In [1]: import numpy as np

In [2]: import numpy.linalg as la

In [3]: np.set_printoptions(precision=2, suppress=True, linewidth=200, sign=" ")

In [4]: def rnd(a):
   ...:     return np.round(a, 2) + 0
   ...: 

In [5]: m1 = np.loadtxt("dump.csv", delimiter=",")

In [6]: m1
Out[6]: 
array([[-0.9 , -0.5 , -0.1 ],
       [ 0.2 , -8.02, -1.6 ],
       [-0.2 ,  0.03,  0.  ],
       [ 0.6 ,  9.49,  1.9 ],
       [-0.2 ,  2.47,  0.5 ],
       [ 0.3 ,  5.5 ,  1.1 ],
       [ 1.2 ,  0.49,  0.1 ],
       [ 0.9 , -0.49, -0.1 ],
       [-0.3 , -0.5 , -0.1 ],
       [ 1.2 , -5.5 , -1.1 ],
       [-0.4 ,  1.52,  0.3 ],
       [-1.9 , -1.  , -0.2 ],
       [-0.6 , -6.51, -1.3 ],
       [ 0.9 ,  5.51,  1.1 ],
       [ 1.5 , 10.49,  2.1 ],
       [-0.7 , -1.  , -0.2 ],
       [ 0.8 , -1.5 , -0.3 ],
       [-1.  ,  7.55,  1.5 ],
       [ 0.5 ,  4.05,  0.8 ],
       [ 0.4 ,  3.98,  0.8 ],
       [-1.  ,  1.5 ,  0.3 ],
       [ 1.4 ,  1.  ,  0.2 ],
       [-0.3 , -6.48, -1.3 ],
       [ 0.3 ,  1.49,  0.3 ]])

In [7]: U, sig, vt = la.svd(m1)

In [8]: rnd(sig)
Out[8]: array([ 23.89,   4.13,   0.02])

In [9]: np.argmax(sig[:-1] / (sig[1:] + 1e-6)) + 1
Out[9]: np.int64(2)

In [10]: B = U[:, :2] @ np.diag(sig[:2]) @ vt[:2]

In [11]: la.matrix_rank(m1, rtol=0.05)
Out[11]: np.int64(2)

In [12]: rnd(np.abs(m1 - B).max())
Out[12]: np.float64(0.01)

In [13]: data = np.loadtxt("block5.csv", delimiter=",")

In [14]: data
Out[14]: 
array([[ 0.,  0.,  0.,  0.,  1.,  0.,  1.,  0.],
       [ 0.,  0.,  0.,  1.,  0.,  0.,  0.,  0.],
       [ 0.,  0.,  0.,  1.,  0.,  1.,  0.,  1.],
       [ 0.,  1.,  1.,  0.,  1.,  1.,  1.,  0.],
       [ 1.,  0.,  0.,  1.,  0.,  0.,  0.,  1.],
       [ 0.,  0.,  1.,  1.,  0.,  0.,  0.,  0.],
       [ 1.,  0.,  0.,  1.,  0.,  0.,  0.,  1.],
       [ 0.,  0.,  1.,  0.,  1.,  0.,  1.,  0.]])

In [15]: np.argsort(-la.norm(data, axis=0).round(6), kind="stable")[:3]
Out[15]: array([ 3,  2,  4])

In [16]: [round(float(x), 2) for x in la.svd(data, compute_uv=False)[:3]]
Out[16]: [3.06, 2.82, 1.36]

In [17]: la.matrix_rank(data, rtol=0.1)
Out[17]: np.int64(6)

In [18]: arr = np.arange(45).reshape(5, 9) + 2

In [19]: arr
Out[19]: 
array([[  2,   3,   4,   5,   6,   7,   8,   9,  10],
       [ 11,  12,  13,  14,  15,  16,  17,  18,  19],
       [ 20,  21,  22,  23,  24,  25,  26,  27,  28],
       [ 29,  30,  31,  32,  33,  34,  35,  36,  37],
       [ 38,  39,  40,  41,  42,  43,  44,  45,  46]])

In [20]: U, sig, vt = la.svd(arr, full_matrices=False)

In [21]: rnd(np.abs(vt[0]))
Out[21]: array([ 0.29,  0.3 ,  0.31,  0.32,  0.33,  0.34,  0.35,  0.36,  0.38])

In [22]: rnd(vt @ vt.T)
Out[22]: 
array([[ 1.,  0.,  0.,  0.,  0.],
       [ 0.,  1.,  0.,  0.,  0.],
       [ 0.,  0.,  1.,  0.,  0.],
       [ 0.,  0.,  0.,  1.,  0.],
       [ 0.,  0.,  0.,  0.,  1.]])

In [23]: rnd(sig / sig[0])
Out[23]: array([ 1.  ,  0.04,  0.  ,  0.  ,  0.  ])

In [24]: U.shape, sig.shape, vt.shape
Out[24]: ((5, 5), (5,), (5, 9))

In [25]: (sig > 1e-8).sum()
Out[25]: np.int64(2)

In [26]: rnd(np.sqrt((sig ** 2).sum())), rnd(la.norm(arr))
Out[26]: (np.float64(183.06), np.float64(183.06))

In [27]: rnd(U.T @ arr @ vt.T)
Out[27]: 
array([[ 182.88,    0.  ,    0.  ,    0.  ,    0.  ],
       [   0.  ,    8.09,    0.  ,    0.  ,    0.  ],
       [   0.  ,    0.  ,    0.  ,    0.  ,    0.  ],
       [   0.  ,    0.  ,    0.  ,    0.  ,    0.  ],
       [   0.  ,    0.  ,    0.  ,    0.  ,    0.  ]])

In [28]: rnd(np.cumsum(sig ** 2) / np.sum(sig ** 2))
Out[28]: array([ 1.,  1.,  1.,  1.,  1.])

In [29]: np.abs(U[:, 0]).round(6).argmax()
Out[29]: np.int64(4)

In [30]: F = np.load("a.npy")

In [31]: F
Out[31]: 
array([[ 0,  0,  0,  0,  0],
       [ 3, -3, -2,  3,  0],
       [ 0,  5,  3,  1,  0],
       [ 0,  0,  0,  0,  0],
       [ 0,  2,  0,  0,  3],
       [ 3, -1,  3,  0,  0],
       [-1, -2, -1,  2, -1],
       [ 0,  0,  0,  0,  0],
       [ 0,  0,  0,  0,  0],
       [ 3, -1,  3,  0,  0],
       [ 0,  0,  0,  0,  0],
       [ 0,  0,  0,  0,  0]])

In [32]: Xs = (F - F.mean(axis=0)) / F.std(axis=0)

In [33]: np.argwhere(np.abs(Xs) > 2)
Out[33]: 
array([[ 1,  3],
       [ 2,  1],
       [ 4,  4]])

In [34]: rnd(Xs.std(axis=0))
Out[34]: array([ 1.,  1.,  1.,  1.,  1.])

In [35]: beta = la.lstsq(np.delete(Xs, 2, axis=1), Xs[:, 2])[0]

In [36]: np.abs(beta).argmax()
Out[36]: np.int64(1)

In [37]: rnd(1 - np.var(Xs[:, 2] - np.delete(Xs, 2, axis=1) @ beta))
Out[37]: np.float64(0.83)

In [38]: Xs = F - F.mean(axis=0)

In [39]: vecs = la.svd(Xs)[2][:4]

In [40]: B = Xs - Xs @ vecs.T @ vecs

In [41]: rnd(np.diag(vecs.T @ vecs))
Out[41]: array([ 0.77,  0.87,  0.75,  0.83,  0.77])

In [42]: rnd((Xs @ vecs.T).std(axis=0))
Out[42]: array([ 2.24,  1.69,  0.95,  0.89])

In [43]: E = np.array([[5, -4, 0, 0], [-2, 0, 0, 0], [0, 0, 5, -4], [0, 0, -2, 0]])

In [44]: C2 = E.T @ E

In [45]: C2
Out[45]: 
array([[ 29, -20,   0,   0],
       [-20,  16,   0,   0],
       [  0,   0,  29, -20],
       [  0,   0, -20,  16]])

In [46]: rnd(la.eigvalsh(C2)[::-1])
Out[46]: array([ 43.53,  43.53,   1.47,   1.47])

In [47]: rnd(la.svd(E, compute_uv=False) ** 2)
Out[47]: array([ 43.53,  43.53,   1.47,   1.47])

In [48]: np.trace(C2), (E ** 2).sum()
Out[48]: (np.int64(90), np.int64(90))

In [49]: np.allclose(C2, C2.T)
Out[49]: True

In [50]: f = np.array([3, -1, 2, 2])

In [51]: B = E + np.outer(f, np.eye(4)[1])

In [52]: la.matrix_rank(la.inv(B) - la.inv(E), tol=1e-8)
Out[52]: np.int64(1)

In [53]: rnd(la.det(B) / la.det(E)), rnd(1 + la.solve(E, f)[1])
Out[53]: (np.float64(0.87), np.float64(0.88))

In [54]: B
Out[54]: 
array([[ 5., -1.,  0.,  0.],
       [-2., -1.,  0.,  0.],
       [ 0.,  2.,  5., -4.],
       [ 0.,  2., -2.,  0.]])

In [55]: rng = np.random.default_rng(84134)

In [56]: B = E + rng.integers(-2, 3, (4, 2)) @ rng.integers(-2, 3, (2, 4))

In [57]: B
Out[57]: 
array([[ 4, -5, -1,  2],
       [-4, -2,  1, -1],
       [ 2,  2,  1,  2],
       [ 2,  2,  0, -4]])

In [58]: B - E
Out[58]: 
array([[-1, -1, -1,  2],
       [-2, -2,  1, -1],
       [ 2,  2, -4,  6],
       [ 2,  2,  2, -4]])

In [59]: f, g = B[3], B[1]

In [60]: f @ f
Out[60]: np.int64(24)

In [61]: pr = (f @ g) / (f @ f) * f

In [62]: np.outer(f, g)
Out[62]: 
array([[-8, -4,  2, -2],
       [-8, -4,  2, -2],
       [ 0,  0,  0,  0],
       [16,  8, -4,  4]])

In [63]: rnd(g - pr)
Out[63]: array([-3.33, -1.33,  1.  , -2.33])

In [64]: rk = la.matrix_rank(arr)

In [65]: rk
Out[65]: np.int64(2)

In [66]: ns = la.svd(arr)[2][rk:].T

In [67]: [int(la.matrix_rank(arr[:, :j + 1])) for j in range(9)]
Out[67]: [1, 2, 2, 2, 2, 2, 2, 2, 2]

In [68]: np.allclose(arr @ ns, 0)
Out[68]: True

In [69]: [int(la.matrix_rank(np.delete(arr, i, axis=0))) for i in range(5)]
Out[69]: [2, 2, 2, 2, 2]

In [70]: X = np.load("data.npy")

In [71]: X
Out[71]: 
array([[ 0,  0, -2,  0, -2,  3,  3,  1,  2, -2],
       [ 2, -2,  0, -2, -3, -3, -2,  2, -2,  3],
       [-1, -3, -1, -1,  1,  0,  0, -2,  3,  0]])

In [72]: rnd(la.norm(X))
Out[72]: np.float64(10.58)

In [73]: la.matrix_rank(X)
Out[73]: np.int64(3)

In [74]: X.sum(axis=1)
Out[74]: array([ 3, -7, -4])

In [75]: rnd(la.svd(X, compute_uv=False))
Out[75]: array([ 7.97,  4.96,  4.89])

In [76]: rnd(X.mean(axis=0))
Out[76]: array([ 0.33, -1.67, -1.  , -1.  , -1.33,  0.  ,  0.33,  0.33,  1.  ,  0.33])

In [77]: X.shape
Out[77]: (3, 10)

In [78]: B = E[0, 0] * E[1:] - np.outer(E[1:, 0], E[0])

In [79]: B
Out[79]: 
array([[  0,  -8,   0,   0],
       [  0,   0,  25, -20],
       [  0,   0, -10,   0]])

In [80]: la.matrix_rank(B), la.matrix_rank(E)
Out[80]: (np.int64(3), np.int64(4))

In [81]: E[:, 0] / E[0, 0]
Out[81]: array([ 1. , -0.4,  0. ,  0. ])

In [82]: t3 = np.stack([X, 5 * X, X[::-1]])

In [83]: np.einsum("bij,cij->bc", t3, t3)
Out[83]: 
array([[  112,   560,    59],
       [  560,  2800,   295],
       [   59,   295,   112]])

In [84]: la.matrix_rank(t3)
Out[84]: array([ 3,  3,  3])

In [85]: t3.sum(axis=0)
Out[85]: 
array([[ -1,  -3, -13,  -1, -11,  18,  18,   4,  15, -12],
       [ 14, -14,   0, -14, -21, -21, -14,  14, -14,  21],
       [ -6, -18,  -8,  -6,   4,   3,   3, -11,  20,  -2]])

In [86]: (t3 @ X.T).shape
Out[86]: (3, 3, 3)

In [87]: C2 = X.T @ X

In [88]: np.trace(C2), (X ** 2).sum()
Out[88]: (np.int64(112), np.int64(112))

In [89]: np.allclose(C2, C2.T)
Out[89]: True

In [90]: np.diag(C2)
Out[90]: array([  5,  13,   5,   5,  14,  18,  13,   9,  17,  13])

In [91]: C2
Out[91]: 
array([[  5,  -1,   1,  -3,  -7,  -6,  -4,   6,  -7,   6],
       [ -1,  13,   3,   7,   3,   6,   4,   2,  -5,  -6],
       [  1,   3,   5,   1,   3,  -6,  -6,   0,  -7,   4],
       [ -3,   7,   1,   5,   5,   6,   4,  -2,   1,  -6],
       [ -7,   3,   3,   5,  14,   3,   0, -10,   5,  -5],
       [ -6,   6,  -6,   6,   3,  18,  15,  -3,  12, -15],
       [ -4,   4,  -6,   4,   0,  15,  13,  -1,  10, -12],
       [  6,   2,   0,  -2, -10,  -3,  -1,   9,  -8,   4],
       [ -7,  -5,  -7,   1,   5,  12,  10,  -8,  17, -10],
       [  6,  -6,   4,  -6,  -5, -15, -12,   4, -10,  13]])

In [92]: def softmax(z):
    ...:     e = np.exp(z - z.max(axis=-1, keepdims=True))
    ...:     return e / e.sum(axis=-1, keepdims=True)
    ...: 

In [93]: rnd(softmax(10 * X[1]))
Out[93]: array([ 0.,  0.,  0.,  0.,  0.,  0.,  0.,  0.,  0.,  1.])

In [94]: rnd(softmax(X).sum(axis=1))
Out[94]: array([ 1.,  1.,  1.])

In [95]: att = X @ X.T / np.sqrt(10)

In [96]: softmax(att).round(6).argmax(axis=1)
Out[96]: array([ 0,  1,  2])
